% ipython --no-banner

In [1]: import numpy as np

In [2]: from numpy import linalg as LA

In [3]: np.set_printoptions(precision=1, suppress=True, linewidth=200, sign=" ")

In [4]: X = np.load("case19.npy")

In [5]: X
Out[5]: 
array([[ 5,  0,  3,  3,  0,  1,  1,  2,  3,  4,  2,  1],
       [ 4,  4,  2,  1,  0,  0,  0,  0,  4,  5,  0,  4],
       [ 0,  1,  5,  0,  5,  2,  4,  3,  1,  0,  2,  5],
       [ 5,  2,  1,  4,  3,  1,  1,  3,  1,  5,  0,  5],
       [ 4,  4,  3,  5,  3,  2,  0,  4,  4,  5,  0,  1],
       [ 5,  5,  3,  2,  1,  0,  3,  2,  1,  3,  0,  3],
       [ 1,  1,  3,  4,  3,  2,  0,  0,  3,  2,  1,  4],
       [ 5,  1,  5,  4,  0,  1,  0,  2,  5,  5,  5,  3],
       [ 2,  0,  4,  2,  3,  0,  2,  3,  5,  4,  0,  1],
       [ 0,  2,  2,  0,  1,  5,  3,  4,  0,  1,  3,  4]])

In [6]: f, r1 = X[5], X[8]

In [7]: f @ r1
Out[7]: np.int64(61)

In [8]: print(f @ f)
96

In [9]: pr = (f @ r1) / (f @ f) * f

In [10]: np.round(LA.norm(f + r1) ** 2 + LA.norm(f - r1) ** 2, 1)
Out[10]: np.float64(368.0)

In [11]: pr
Out[11]: array([ 3.2,  3.2,  1.9,  1.3,  0.6,  0. ,  1.9,  1.3,  0.6,  1.9,  0. ,  1.9])

In [12]: np.round((r1 - pr) @ f, 1)
Out[12]: np.float64(0.0)

In [13]: def softmax(z):
    ...:     e = np.exp(z - z.max(axis=-1, keepdims=True))
    ...:     return e / e.sum(axis=-1, keepdims=True)
    ...: 

In [14]: np.round(softmax(X[3] + 5), 1) + 0
Out[14]: array([ 0.3,  0. ,  0. ,  0.1,  0. ,  0. ,  0. ,  0. ,  0. ,  0.3,  0. ,  0.3])

In [15]: np.round(softmax(X[3]), 1) + 0
Out[15]: array([ 0.3,  0. ,  0. ,  0.1,  0. ,  0. ,  0. ,  0. ,  0. ,  0.3,  0. ,  0.3])

In [16]: att = X @ X.T / np.sqrt(12)

In [17]: print(np.round(softmax(att)[3] @ X, 1) + 0)
[ 4.9  2.1  1.2  4.1  3.   1.1  0.9  3.1  1.2  5.   0.   4.7]

In [18]: np.round(softmax(att), 1) + 0
Out[18]: 
array([[ 0. ,  0. ,  0. ,  0. ,  0. ,  0. ,  0. ,  1. ,  0. ,  0. ],
       [ 0. ,  0.4,  0. ,  0. ,  0.1,  0. ,  0. ,  0.5,  0. ,  0. ],
       [ 0. ,  0. ,  1. ,  0. ,  0. ,  0. ,  0. ,  0. ,  0. ,  0. ],
       [ 0. ,  0. ,  0. ,  0.9,  0.1,  0. ,  0. ,  0. ,  0. ,  0. ],
       [ 0. ,  0. ,  0. ,  0. ,  1. ,  0. ,  0. ,  0. ,  0. ,  0. ],
       [ 0. ,  0. ,  0. ,  0.1,  0.2,  0.7,  0. ,  0. ,  0. ,  0. ],
       [ 0. ,  0. ,  0. ,  0. ,  0.2,  0. ,  0. ,  0.8,  0. ,  0. ],
       [ 0. ,  0. ,  0. ,  0. ,  0. ,  0. ,  0. ,  1. ,  0. ,  0. ],
       [ 0. ,  0. ,  0. ,  0. ,  0.4,  0. ,  0. ,  0.4,  0.1,  0. ],
       [ 0. ,  0. ,  0.1,  0. ,  0. ,  0. ,  0. ,  0. ,  0. ,  0.9]])

In [19]: Y = X / np.sqrt((X ** 2).mean(axis=1, keepdims=True))

In [20]: X - X.mean(axis=1, keepdims=True)
Out[20]: 
array([[ 2.9, -2.1,  0.9,  0.9, -2.1, -1.1, -1.1, -0.1,  0.9,  1.9, -0.1, -1.1],
       [ 2. ,  2. ,  0. , -1. , -2. , -2. , -2. , -2. ,  2. ,  3. , -2. ,  2. ],
       [-2.3, -1.3,  2.7, -2.3,  2.7, -0.3,  1.7,  0.7, -1.3, -2.3, -0.3,  2.7],
       [ 2.4, -0.6, -1.6,  1.4,  0.4, -1.6, -1.6,  0.4, -1.6,  2.4, -2.6,  2.4],
       [ 1.1,  1.1,  0.1,  2.1,  0.1, -0.9, -2.9,  1.1,  1.1,  2.1, -2.9, -1.9],
       [ 2.7,  2.7,  0.7, -0.3, -1.3, -2.3,  0.7, -0.3, -1.3,  0.7, -2.3,  0.7],
       [-1. , -1. ,  1. ,  2. ,  1. ,  0. , -2. , -2. ,  1. ,  0. , -1. ,  2. ],
       [ 2. , -2. ,  2. ,  1. , -3. , -2. , -3. , -1. ,  2. ,  2. ,  2. ,  0. ],
       [-0.2, -2.2,  1.8, -0.2,  0.8, -2.2, -0.2,  0.8,  2.8,  1.8, -2.2, -1.2],
       [-2.1, -0.1, -0.1, -2.1, -1.1,  2.9,  0.9,  1.9, -2.1, -1.1,  0.9,  1.9]])

In [21]: LA.norm(Y, axis=1)
Out[21]: array([ 3.5,  3.5,  3.5,  3.5,  3.5,  3.5,  3.5,  3.5,  3.5,  3.5])

In [22]: rng = np.random.default_rng(64)

In [23]: Y = X + rng.integers(-2, 3, (10, 1)) @ rng.integers(-2, 3, (1, 12))

In [24]: Y
Out[24]: 
array([[ 5,  0,  3,  3,  0,  1,  1,  2,  3,  4,  2,  1],
       [ 8,  0,  2,  5,  2,  2,  4, -4,  6,  1,  0,  4],
       [ 4, -3,  5,  4,  7,  4,  8, -1,  3, -4,  2,  5],
       [ 5,  2,  1,  4,  3,  1,  1,  3,  1,  5,  0,  5],
       [ 2,  6,  3,  3,  2,  1, -2,  6,  3,  7,  0,  1],
       [ 1,  9,  3, -2, -1, -2, -1,  6, -1,  7,  0,  3],
       [-3,  5,  3,  0,  1,  0, -4,  4,  1,  6,  1,  4],
       [ 3,  3,  5,  2, -1,  0, -2,  4,  4,  7,  5,  3],
       [ 2,  0,  4,  2,  3,  0,  2,  3,  5,  4,  0,  1],
       [ 4, -2,  2,  4,  3,  7,  7,  0,  2, -3,  3,  4]])

In [25]: np.abs(Y - X).sum(axis=1)
Out[25]: array([  0,  30,  30,   0,  15,  30,  30,  15,   0,  30])

In [26]: np.round(LA.svd(Y - X, compute_uv=False), 1) + 0
Out[26]: array([ 24.4,   0. ,   0. ,   0. ,   0. ,   0. ,   0. ,   0. ,   0. ,   0. ])

In [27]: A = np.load("run8.npy")

In [28]: A.round(1) + 0
Out[28]: 
array([[-0.2,  0. ,  0.5, -0.8, -0.3],
       [-0.5, -0.4,  0.6,  0.4,  0.4],
       [-0.8,  0.4, -0.4,  0.1, -0.2],
       [-0.1, -0.7, -0.2,  0.2, -0.7],
       [-0.2, -0.5, -0.5, -0.4,  0.6]])

In [29]: np.round(LA.pinv(A), 1) + 0
Out[29]: 
array([[-0.2, -0.5, -0.8, -0.1, -0.2],
       [ 0. , -0.4,  0.4, -0.7, -0.5],
       [ 0.5,  0.6, -0.4, -0.2, -0.5],
       [-0.8,  0.4,  0.1,  0.2, -0.4],
       [-0.3,  0.4, -0.2, -0.7,  0.6]])

In [30]: LA.norm(A, axis=0)
Out[30]: array([ 1.,  1.,  1.,  1.,  1.])

In [31]: round(float(A[:, 1] @ A[:, 2]), 1)
Out[31]: -0.0

In [32]: Y = A + rng.integers(-2, 3, (5, 1)) @ rng.integers(-2, 3, (1, 5))

In [33]: Y.round(1) + 0
Out[33]: 
array([[-0.2,  0. ,  0.5, -0.8, -0.3],
       [-0.5, -0.4,  0.6,  0.4,  0.4],
       [-4.8, -1.6,  3.6, -1.9, -0.2],
       [-2.1, -1.7,  1.8, -0.8, -0.7],
       [ 1.8,  0.5, -2.5,  0.6,  0.6]])

In [34]: LA.matrix_rank(Y - A, tol=1e-8)
Out[34]: np.int64(1)

In [35]: print(np.abs(Y - A).sum(axis=1))
[  0.   0.  12.   6.   6.]

In [36]: Y - A
Out[36]: 
array([[ 0.,  0.,  0.,  0.,  0.],
       [ 0.,  0.,  0.,  0.,  0.],
       [-4., -2.,  4., -2.,  0.],
       [-2., -1.,  2., -1.,  0.],
       [ 2.,  1., -2.,  1.,  0.]])

In [37]: np.round(LA.svd(Y - A, compute_uv=False), 1) + 0
Out[37]: array([ 7.7,  0. ,  0. ,  0. ,  0. ])

In [38]: mat = np.loadtxt("block7.csv", delimiter=",")

In [39]: mat
Out[39]: 
array([[ 4., -4.,  9., -8.,  5.,  4., -4.,  6.,  0.,  0.,  0.],
       [ 7.,  2.,  4.,  4.,  2., -8.,  0.,  8.,  0.,  0.,  0.],
       [ 7., -4.,  8.,  2., -2., -4.,  2.,  3.,  0.,  0.,  0.],
       [-6., -6., -1.,  9., -8., -5.,  6.,  2.,  0.,  0.,  0.],
       [ 6., -3.,  0.,  6.,  0.,  5., -6., -3.,  0.,  0.,  0.],
       [-4., -5.,  9., -9.,  1.,  4., -2.,  3.,  0.,  0.,  0.],
       [ 2.,  0.,  0., -6.,  0., -7.,  2.,  1.,  0.,  0.,  0.],
       [-5.,  3.,  2.,  5., -5., -4.,  0.,  4.,  0.,  0.,  0.],
       [ 0.,  0.,  0.,  0.,  0.,  0.,  0.,  0.,  2.,  0.,  1.],
       [ 0.,  0.,  0.,  0.,  0.,  0.,  0.,  0., -1., -1.,  2.],
       [ 0.,  0.,  0.,  0.,  0.,  0.,  0.,  0.,  2., -1.,  1.]])

In [40]: vec = np.array([2, 1, -1, -1, -1])

In [41]: a = np.maximum(A @ vec, 0)

In [42]: np.round(A.T @ a, 1) + 0
Out[42]: array([ 0. ,  0. ,  0.1, -0.1,  0. ])

In [43]: np.tanh(A @ vec)
Out[43]: array([ 0.1, -1. , -0.6, -0.1, -0.4])

In [44]: np.round(A * (a > 1e-9)[:, None], 1) + 0
Out[44]: 
array([[-0.2,  0. ,  0.5, -0.8, -0.3],
       [ 0. ,  0. ,  0. ,  0. ,  0. ],
       [ 0. ,  0. ,  0. ,  0. ,  0. ],
       [ 0. ,  0. ,  0. ,  0. ,  0. ],
       [ 0. ,  0. ,  0. ,  0. ,  0. ]])

In [45]: M = np.load("m.npy")

In [46]: print(M)
[[ 2. -2. -3.  5.]
 [-2.  1. -3.  4.]
 [ 0.  2. -3.  1.]
 [ 0.  0.  0. -9.]]

In [47]: Y = LA.inv(M)

In [48]: print(np.round(M @ Y, 1) + 0)
[[ 1.  0.  0.  0.]
 [ 0.  1.  0.  0.]
 [ 0.  0.  1.  0.]
 [ 0.  0.  0.  1.]]

In [49]: round(LA.cond(M), 1)
Out[49]: np.float64(7.9)

In [50]: np.allclose(Y, M.T)
Out[50]: False

In [51]: feats = np.loadtxt("x.csv", delimiter=",")

In [52]: feats
Out[52]: 
array([[ 2.4,  0.4,  0.7, -1.2],
       [-1.1, -0.9, -1.6,  0.5],
       [ 0.9, -0.7,  0. , -0.4],
       [ 0.9, -1. ,  1. , -0.5],
       [-0.8, -0.2,  1.9,  0.4],
       [-0.6, -1. ,  1.5,  0.2],
       [ 2.6, -0.2, -1.6, -1.3],
       [ 0.7, -0.3, -2.8, -0.3],
       [ 0.3,  0.2, -0.1, -0.1],
       [-0.6,  0.4,  1.8,  0.4],
       [ 0.7,  0.9,  0.4, -0.4],
       [ 2.6,  1.7, -1.3, -1.3],
       [ 4.5,  0.5,  0.6, -2.2],
       [-2.1, -0.9,  0.5,  1.1],
       [ 1.7,  0.7,  2.3, -0.9],
       [ 1. ,  0.5,  0.6, -0.5],
       [-3.2, -0.2, -0.8,  1.6],
       [-1.8,  0.9, -0.3,  1. ],
       [-1.4, -0.6, -1.4,  0.7],
       [ 0.9, -0.3,  0. , -0.4],
       [ 2.2,  0.8, -1. , -1.2],
       [ 2.9,  0.6, -2. , -1.5],
       [ 0.1, -1.1, -0.9,  0. ],
       [-3.3, -1. ,  0.4,  1.6],
       [-3.3,  0.3,  0.2,  1.6]])

In [53]: C = feats[[5, 10]].astype(float)

In [54]: for _ in range(3):
    ...:     lab = LA.norm(feats[:, None] - C, axis=-1).argmin(axis=1)
    ...:     C = np.array([feats[lab == j].mean(axis=0) for j in range(2)])
    ...: 

In [55]: lab
Out[55]: array([ 1,  0,  1,  1,  0,  0,  1,  1,  1,  0,  1,  1,  1,  0,  1,  1,  0,  0,  0,  1,  1,  1,  1,  0,  0])

In [56]: np.bincount(lab)
Out[56]: array([ 10,  15])

In [57]: lab = rng.permutation(4)

In [58]: Y = feats[:, lab] * rng.choice([-1, 1], 4)

In [59]: print(Y)
[[ 0.7 -2.4  0.4 -1.2]
 [-1.6  1.1 -0.9  0.5]
 [ 0.  -0.9 -0.7 -0.4]
 [ 1.  -0.9 -1.  -0.5]
 [ 1.9  0.8 -0.2  0.4]
 [ 1.5  0.6 -1.   0.2]
 [-1.6 -2.6 -0.2 -1.3]
 [-2.8 -0.7 -0.3 -0.3]
 [-0.1 -0.3  0.2 -0.1]
 [ 1.8  0.6  0.4  0.4]
 [ 0.4 -0.7  0.9 -0.4]
 [-1.3 -2.6  1.7 -1.3]
 [ 0.6 -4.5  0.5 -2.2]
 [ 0.5  2.1 -0.9  1.1]
 [ 2.3 -1.7  0.7 -0.9]
 [ 0.6 -1.   0.5 -0.5]
 [-0.8  3.2 -0.2  1.6]
 [-0.3  1.8  0.9  1. ]
 [-1.4  1.4 -0.6  0.7]
 [ 0.  -0.9 -0.3 -0.4]
 [-1.  -2.2  0.8 -1.2]
 [-2.  -2.9  0.6 -1.5]
 [-0.9 -0.1 -1.1  0. ]
 [ 0.4  3.3 -1.   1.6]
 [ 0.2  3.3  0.3  1.6]]

In [60]: left, _, Vt = LA.svd(feats.T @ Y)

In [61]: print(np.round(LA.lstsq(feats, Y)[0], 1) + 0)
[[ 0. -1.  0.  0.]
 [ 0.  0.  1.  0.]
 [ 1.  0.  0.  0.]
 [ 0.  0.  0.  1.]]

In [62]: print(lab)
[ 2  0  1  3]

In [63]: np.round(left @ Vt, 1) + 0
Out[63]: 
array([[ 0., -1.,  0.,  0.],
       [ 0.,  0.,  1.,  0.],
       [ 1.,  0.,  0.,  0.],
       [ 0.,  0.,  0.,  1.]])

In [64]: left, sv, Vt = LA.svd(feats)

In [65]: sv
Out[65]: array([ 11.6,   6.3,   3.3,   0.2])

In [66]: np.argmax(sv[:-1] / (sv[1:] + 1e-6)) + 1
Out[66]: np.int64(3)

In [67]: Y = left[:, :3] @ np.diag(sv[:3]) @ Vt[:3]

In [68]: round(LA.norm(feats - Y, 2), 1), round(float(sv[3]), 1)
Out[68]: (np.float64(0.2), 0.2)

In [69]: data = np.load("layer0.npy")

In [70]: data
Out[70]: 
array([[  5,   6,   7,   8,   9,  10,  11,  12,  13,  14,  15,  16],
       [ 17,  18,  19,  20,  21,  22,  23,  24,  25,  26,  27,  28],
       [ 29,  30,  31,  32,  33,  34,  35,  36,  37,  38,  39,  40],
       [ 41,  42,  43,  44,  45,  46,  47,  48,  49,  50,  51,  52],
       [ 53,  54,  55,  56,  57,  58,  59,  60,  61,  62,  63,  64],
       [ 65,  66,  67,  68,  69,  70,  71,  72,  73,  74,  75,  76]])

In [71]: Y = data + rng.integers(-2, 3, (6, 2)) @ rng.integers(-2, 3, (2, 12))

In [72]: Y
Out[72]: 
array([[  1,   4,   7,  10,   9,  14,  15,  12,  13,  14,  13,  16],
       [ 19,  19,  19,  19,  21,  20,  21,  24,  25,  26,  28,  28],
       [ 29,  29,  31,  31,  31,  33,  35,  38,  36,  40,  42,  42],
       [ 35,  37,  43,  45,  41,  50,  53,  52,  47,  54,  54,  56],
       [ 61,  60,  55,  54,  61,  52,  51,  56,  63,  58,  61,  60],
       [ 57,  60,  67,  70,  65,  76,  79,  76,  71,  78,  77,  80]])

In [73]: Y - data
Out[73]: 
array([[-4, -2,  0,  2,  0,  4,  4,  0,  0,  0, -2,  0],
       [ 2,  1,  0, -1,  0, -2, -2,  0,  0,  0,  1,  0],
       [ 0, -1,  0, -1, -2, -1,  0,  2, -1,  2,  3,  2],
       [-6, -5,  0,  1, -4,  4,  6,  4, -2,  4,  3,  4],
       [ 8,  6,  0, -2,  4, -6, -8, -4,  2, -4, -2, -4],
       [-8, -6,  0,  2, -4,  6,  8,  4, -2,  4,  2,  4]])

In [74]: K = np.loadtxt("test18.csv", delimiter=",")

In [75]: K.round(1) + 0
Out[75]: 
array([[ 2.2,  1.6, -0.9,  1.1, -1.9],
       [-0.4,  0.1, -0.7, -0.4, -0.5],
       [-2.7,  1.2, -1.4,  1.8, -0.2],
       [ 0.7, -0.3, -0.5,  0.1, -0.3],
       [-0.8,  0.3,  1.1, -1.6,  0.2],
       [-1.4, -0.1,  2.9,  0.8, -1.7],
       [-0.7, -2.5, -0.5,  0.9,  1. ],
       [ 0.2,  0.3, -0.8,  0.3, -0.2],
       [ 0. ,  1.3,  1.4, -0.5, -0.9],
       [-0.4,  0.1, -0.7,  1.5,  0.9],
       [-1. ,  0.1,  0.2, -0.9, -1.2],
       [-0.3,  1.5,  0.5,  0.5,  3. ],
       [-0.7,  0.1, -1.5, -1.5,  0.7]])

In [76]: np.round(LA.norm(K[9], 1), 1), round(LA.norm(K[9], np.inf), 1)
Out[76]: (np.float64(3.7), np.float64(1.5))

In [77]: round(LA.norm(K) ** 2 / LA.norm(K, 2) ** 2, 1)
Out[77]: np.float64(3.4)

In [78]: round(K[9] @ K[2], 1)
Out[78]: np.float64(4.7)

In [79]: np.round(LA.norm(K, 1), 1), np.round(LA.norm(K, np.inf), 1)
Out[79]: (np.float64(13.0), np.float64(7.7))

In [80]: LA.norm(K, axis=0)
Out[80]: array([ 4.2,  3.8,  4.4,  3.8,  4.5])

In [81]: print(round(float(LA.norm(K, "nuc")), 1))
20.5

In [82]: Xc = (K - K.mean(axis=0)) / K.std(axis=0)

In [83]: Xc.std(axis=0)
Out[83]: array([ 1.,  1.,  1.,  1.,  1.])

In [84]: np.argwhere(np.abs(Xc) > 2)
Out[84]: 
array([[  0,   0],
       [  2,   0],
       [  5,   2],
       [  6,   1],
       [ 11,   4]])

In [85]: coef = LA.lstsq(np.delete(Xc, 2, axis=1), Xc[:, 2])[0]

In [86]: print(np.round(1 - np.var(Xc[:, 2] - np.delete(Xc, 2, axis=1) @ coef), 1))
0.1

In [87]: Xc = K - K.mean(axis=0)

In [88]: vecs = LA.svd(Xc)[2][:1]

In [89]: Y = Xc - Xc @ vecs.T @ vecs

In [90]: Y.std(axis=0)
Out[90]: array([ 1.1,  1. ,  0.9,  1. ,  0.7])

In [91]: np.round(np.diag(vecs.T @ vecs), 1) + 0
Out[91]: array([ 0. ,  0. ,  0.3,  0. ,  0.6])

In [92]: arr = np.loadtxt("sample16.csv", delimiter=",")

In [93]: print(arr)
[[-1.  0. -2. -2. -2.]
 [ 0. -1.  0. -2. -2.]
 [-2.  0. -1.  0. -2.]
 [-2. -2.  0. -1.  0.]
 [-2. -2. -2.  0. -1.]]

In [94]: vals, vecs = LA.eigh(arr)

In [95]: np.round(vecs.T @ vecs, 1) + 0
Out[95]: 
array([[ 1.,  0.,  0.,  0.,  0.],
       [ 0.,  1.,  0.,  0.,  0.],
       [ 0.,  0.,  1.,  0.,  0.],
       [ 0.,  0.,  0.,  1.,  0.],
       [ 0.,  0.,  0.,  0.,  1.]])

In [96]: round(float(vals.sum()), 1), np.trace(arr)
Out[96]: (-5.0, np.float64(-5.0))

In [97]: np.abs(vecs[:, -1]).round(6).argmax()
Out[97]: np.int64(0)

In [98]: print(LA.eigvalsh(arr + 2 * np.eye(5)))
[-4.  -0.4  1.   3.3  5. ]

In [99]: np.unique(vals.round(6) + 0, return_counts=True)[1]
Out[99]: array([ 1,  1,  1,  1,  1])

In [100]: np.round(vecs.T @ arr @ vecs, 1) + 0
Out[100]: 
array([[-6. ,  0. ,  0. ,  0. ,  0. ],
       [ 0. , -2.4,  0. ,  0. ,  0. ],
       [ 0. ,  0. , -1. ,  0. ,  0. ],
       [ 0. ,  0. ,  0. ,  1.3,  0. ],
       [ 0. ,  0. ,  0. ,  0. ,  3. ]])
